% ipython --no-banner

In [1]: import numpy as np

In [2]: from numpy import linalg as LA

In [3]: np.set_printoptions(suppress=True, linewidth=120)

In [4]: W2 = np.array([[1.7, 0.9, 0.7]])

In [5]: rng = np.random.default_rng(56588)

In [6]: W0 = np.array([[2],
   ...:     [2],
   ...:     [0],
   ...:     [0],
   ...:     [2],
   ...:     [1],
   ...:     [0],
   ...:     [1],
   ...:     [0],
   ...:     [1],
   ...:     [0],
   ...:     [2],
   ...:     [2],
   ...:     [2],
   ...:     [0],
   ...:     [0]]) @ W2 + 0.1 * rng.normal(size=(16, 3))

In [7]: print(W0.round(2) + 0)
[[ 3.33  1.84  1.34]
 [ 3.34  1.57  1.21]
 [ 0.05  0.09 -0.18]
 [ 0.03 -0.17 -0.02]
 [ 3.22  1.97  1.22]
 [ 1.52  0.81  0.79]
 [ 0.11 -0.08  0.1 ]
 [ 1.68  1.05  0.73]
 [-0.09  0.   -0.03]
 [ 1.75  0.75  0.6 ]
 [ 0.04 -0.09  0.06]
 [ 3.33  1.85  1.27]
 [ 3.43  1.84  1.27]
 [ 3.46  1.94  1.37]
 [-0.11 -0.12  0.04]
 [ 0.01  0.04  0.1 ]]

In [8]: print(np.round(W0.mean(axis=0), 2))
[1.57 0.83 0.62]

In [9]: print(round(float(np.abs(W0).max()), 2))
3.46

In [10]: print(LA.matrix_rank(W0))
3

In [11]: print(np.round(W0.sum(axis=0), 2))
[25.1  13.31  9.88]

In [12]: x = np.array([-1, 2, 1])

In [13]: target = W0 @ x

In [14]: beta, lr = np.zeros(3), 1 / LA.norm(W0, 2) ** 2

In [15]: for i in range(50):
    ...:     beta -= lr * W0.T @ (W0 @ beta - target)
    ...:     if i % 10 == 0: print(i, round(LA.norm(W0 @ beta - target), 2))
    ...: 
0 0.99
10 0.97
20 0.95
30 0.94
40 0.92

In [16]: print(round(LA.cond(W0), 2))
31.32

In [17]: x = np.array([1, 2, -1])

In [18]: target = W0 @ x

In [19]: print(np.round(LA.pinv(W0) @ W0, 2) + 0)
[[1. 0. 0.]
 [0. 1. 0.]
 [0. 0. 1.]]

In [20]: print(np.round(LA.lstsq(W0, target)[0], 2))
[ 1.  2. -1.]

In [21]: print(np.round(LA.solve(W0.T @ W0, W0.T @ target), 2))
[ 1.  2. -1.]

In [22]: target = target + 0.3 * rng.normal(size=16)

In [23]: print(target.round(2))
[ 5.82  5.63  0.93 -0.06  5.42  2.   -0.43  3.25 -0.28  2.68  0.22  5.72  5.93  5.63 -0.76 -0.03]

In [24]: beta, *_ = LA.lstsq(W0, target)

In [25]: print(beta.round())
[ 2.  1. -3.]

In [26]: print(round(float(LA.norm(target - W0 @ beta)), 2))
0.97

In [27]: idx = W0[:, 1] > np.median(W0[:, 1])

In [28]: f = W0[idx].mean(axis=0) - W0[~idx].mean(axis=0)

In [29]: print(f.round(2))
[2.69 1.55 1.07]

In [30]: print(idx.astype(int))
[1 1 0 0 1 1 0 1 0 0 0 1 1 1 0 0]

In [31]: X = np.load("a.npy")

In [32]: print(X)
[[-2.  1.  5.  9.]
 [ 1. -2.  8.  9.]
 [ 0.  0. -1.  8.]
 [ 0.  0. -2.  0.]]

In [33]: f = np.array([1, -2])

In [34]: print(np.cross(X[0, :3], X[2, :3]))
[-1. -2. -0.]

In [35]: def softmax(z):
    ...:     e = np.exp(z - z.max(axis=-1, keepdims=True))
    ...:     return e / e.sum(axis=-1, keepdims=True)
    ...: 

In [36]: print(np.round(softmax(X).sum(axis=1), 2))
[1. 1. 1. 1.]

In [37]: print(np.round(softmax(X[3] + 2), 2))
[0.32 0.32 0.04 0.32]

In [38]: S = X @ X.T / np.sqrt(4)

In [39]: print(np.round(softmax(S), 2) + 0)
[[0.05 0.95 0.   0.  ]
 [0.   1.   0.   0.  ]
 [0.63 0.14 0.23 0.  ]
 [0.   0.   0.27 0.73]]

In [40]: print(np.round(softmax(S)[3] @ X, 2) + 0)
[ 0.    0.   -1.73  2.16]

In [41]: print(softmax(S).round(6).argmax(axis=1))
[1 1 0 3]

In [42]: E = np.load("m.npy")

In [43]: print(E)
[[-1.1   1.58  7.7 ]
 [-0.75 -0.23  6.64]
 [ 0.45 -0.32  5.14]
 [ 0.42 -2.37  6.18]
 [ 0.59  0.12  5.8 ]
 [-0.4  -0.58  5.27]
 [ 0.72 -0.42  7.25]
 [-1.12  0.56  5.71]
 [-0.4   0.68  5.15]
 [ 0.35 -0.62  6.12]
 [ 2.21  0.07  5.91]
 [-1.71  1.97  6.56]
 [-0.54  1.19  6.41]
 [-0.31  0.47  5.58]
 [ 0.91 -0.36  6.46]
 [ 0.78  0.15  7.21]
 [-0.99 -1.11  6.45]
 [-0.03  0.35  8.39]
 [ 0.29  1.69  4.62]
 [ 1.13  0.68  6.85]
 [-0.3   0.13  5.7 ]
 [-0.18  1.49  5.34]
 [-0.51  0.56  6.72]]

In [44]: Xc = E - E.mean(axis=0)

In [45]: vecs = LA.svd(Xc)[2][:1]

In [46]: out = Xc - Xc @ vecs.T @ vecs

In [47]: print(np.round(np.diag(vecs.T @ vecs), 2) + 0)
[0.33 0.67 0.  ]

In [48]: print(round(LA.norm(out) / LA.norm(Xc), 2))
0.74

In [49]: print(np.round((Xc @ vecs.T).std(axis=0), 2))
[1.06]

In [50]: print(np.round(np.cov(Xc @ vecs.T, rowvar=False), 2))
1.17

In [51]: print(LA.norm(out, axis=1).round(6).argmax())
17

In [52]: x = np.array([-3, -3, 5])

In [53]: target = E @ x

In [54]: print(np.round(LA.lstsq(E, target)[0], 2))
[-3. -3.  5.]

In [55]: target = target + 0.1 * rng.normal(size=23)

In [56]: print(target.round(2))
[36.87 36.04 25.09 36.65 26.76 29.44 35.55 30.19 25.01 31.42 22.68 32.11 30.24 27.27 30.69 33.18 38.58 41.15 17.1
 28.79 29.24 22.61 33.43]

In [57]: beta, *_ = LA.lstsq(E, target)

In [58]: print(round(LA.norm(target - E @ beta), 2))
0.6

In [59]: idx = E[:, 1] > np.median(E[:, 1])

In [60]: f = E[idx].mean(axis=0) - E[~idx].mean(axis=0)

In [61]: print(np.argsort(-np.abs(f).round(6), kind="stable"))
[1 0 2]

In [62]: print(f.round(2))
[-0.74  1.48  0.1 ]

In [63]: feats = np.loadtxt("w.csv", delimiter=",")

In [64]: print(feats)
[[-0.47  0.09  0.47]
 [-0.59  0.12  0.59]
 [ 0.99 -0.45 -0.99]
 [ 0.17 -0.03 -0.17]
 [ 0.59 -0.12 -0.59]
 [ 0.97 -0.35 -0.97]
 [ 0.    0.    0.  ]
 [ 0.17 -0.03 -0.17]
 [ 0.    0.    0.  ]
 [-0.91  0.26  0.91]
 [ 0.83 -0.21 -0.83]
 [ 0.17 -0.03 -0.17]
 [-0.95  0.32  0.95]
 [ 0.17 -0.03 -0.17]
 [ 0.97 -0.35 -0.97]
 [-0.98  0.4   0.98]
 [ 0.47 -0.09 -0.47]
 [-0.33  0.06  0.33]]

In [65]: U, sigma, vt = LA.svd(feats)

In [66]: print(sigma.round(2) + 0)
[4.   0.22 0.  ]

In [67]: print(np.argmax(sigma[:-1] / (sigma[1:] + 1e-6)) + 1)
2

In [68]: out = U[:, :2] @ np.diag(sigma[:2]) @ vt[:2]

In [69]: print(out.round(2))
[[-0.47  0.09  0.47]
 [-0.59  0.12  0.59]
 [ 0.99 -0.45 -0.99]
 [ 0.17 -0.03 -0.17]
 [ 0.59 -0.12 -0.59]
 [ 0.97 -0.35 -0.97]
 [ 0.    0.    0.  ]
 [ 0.17 -0.03 -0.17]
 [ 0.    0.    0.  ]
 [-0.91  0.26  0.91]
 [ 0.83 -0.21 -0.83]
 [ 0.17 -0.03 -0.17]
 [-0.95  0.32  0.95]
 [ 0.17 -0.03 -0.17]
 [ 0.97 -0.35 -0.97]
 [-0.98  0.4   0.98]
 [ 0.47 -0.09 -0.47]
 [-0.33  0.06  0.33]]

In [70]: print(round(float(LA.norm(feats - out, 2)), 2), round(sigma[2], 2))
0.0 0.0

In [71]: print(np.allclose(out[:-1].T @ LA.lstsq(out[:-1].T, out[-1])[0], out[-1]))
True

In [72]: print(LA.lstsq(out[:-1].T, out[-1])[2])
2

In [73]: print(np.round(feats @ LA.pinv(feats) @ feats, 2))
[[-0.47  0.09  0.47]
 [-0.59  0.12  0.59]
 [ 0.99 -0.45 -0.99]
 [ 0.17 -0.03 -0.17]
 [ 0.59 -0.12 -0.59]
 [ 0.97 -0.35 -0.97]
 [ 0.    0.    0.  ]
 [ 0.17 -0.03 -0.17]
 [ 0.    0.    0.  ]
 [-0.91  0.26  0.91]
 [ 0.83 -0.21 -0.83]
 [ 0.17 -0.03 -0.17]
 [-0.95  0.32  0.95]
 [ 0.17 -0.03 -0.17]
 [ 0.97 -0.35 -0.97]
 [-0.98  0.4   0.98]
 [ 0.47 -0.09 -0.47]
 [-0.33  0.06  0.33]]

In [74]: print(np.allclose(feats[:-1].T @ LA.lstsq(feats[:-1].T, feats[-1])[0], feats[-1]))
True

In [75]: print(np.abs(np.diag(LA.qr(feats)[1])) > 1e-9)
[ True  True False]

In [76]: m1 = np.load("data.npy")

In [77]: print(m1)
[[ 2.  3.]
 [ 0. -2.]]

In [78]: cov = m1.T @ m1

In [79]: print(np.round(LA.eigvalsh(cov)[::-1], 2))
[16.  1.]

In [80]: print(np.diag(cov))
[ 4. 13.]

In [81]: f = np.array([1, 0, 0])

In [82]: print(np.correlate(m1[1], m1[0], "full"))
[ 0. -6. -4.]

In [83]: print(np.array([np.convolve(row, f, "same") for row in m1]))
[[ 2.  3.  0.]
 [ 0. -2.  0.]]

In [84]: print(np.polyval(f, m1[1]))
[0. 4.]

In [85]: print(m1 @ m1)
[[4. 0.]
 [0. 4.]]

In [86]: print((m1 - m1.T) / 2)
[[ 0.   1.5]
 [-1.5  0. ]]

In [87]: print(np.trace(m1))
0.0

In [88]: x = np.array([1, 1])

In [89]: target = m1 @ x

In [90]: print(target)
[ 5. -2.]

In [91]: print(np.round(LA.solve(m1.T, m1[1]), 2))
[0. 1.]

In [92]: print(np.round(LA.solve(m1, 3 * target), 2))
[3. 3.]

In [93]: print(np.round(LA.solve(m1, m1[:, 0]), 2))
[ 1. -0.]

In [94]: print(np.round(LA.solve(m1, target + m1[:, 1]), 2))
[1. 2.]

In [95]: mat = np.load("mat.npy")

In [96]: print(mat)
[[-2.  2. -2.]
 [ 1.  2. -5.]
 [ 1.  2. -5.]]

In [97]: U, sigma, vt = LA.svd(mat)

In [98]: vecs = vt[:(sigma > 1e-8).sum()]

In [99]: x = mat[1] + 2 * mat[2] + rng.integers(2) * np.eye(3)[2]

In [100]: print(x)
[  3.   6. -14.]

In [101]: print(np.round(np.diag(vecs.T @ vecs), 2))
[0.83 0.33 0.83]

In [102]: arr = np.load("arr.npy")

In [103]: print(arr)
[[11 -1 -9  4]
 [ 6 14  1 -3]
 [ 4  6  2  9]
 [-9 -8 -8 -1]]

In [104]: f = np.array([1, 3])

In [105]: print(np.array([np.convolve(row, f, "same") for row in arr]))
[[ 11  32 -12 -23]
 [  6  32  43   0]
 [  4  18  20  15]
 [ -9 -35 -32 -25]]

In [106]: print(np.correlate(arr[0], arr[2], "full"))
[ 99  13 -17  56 -50 -12  16]

In [107]: print(np.polyval(f, arr[0]))
[14  2 -6  7]
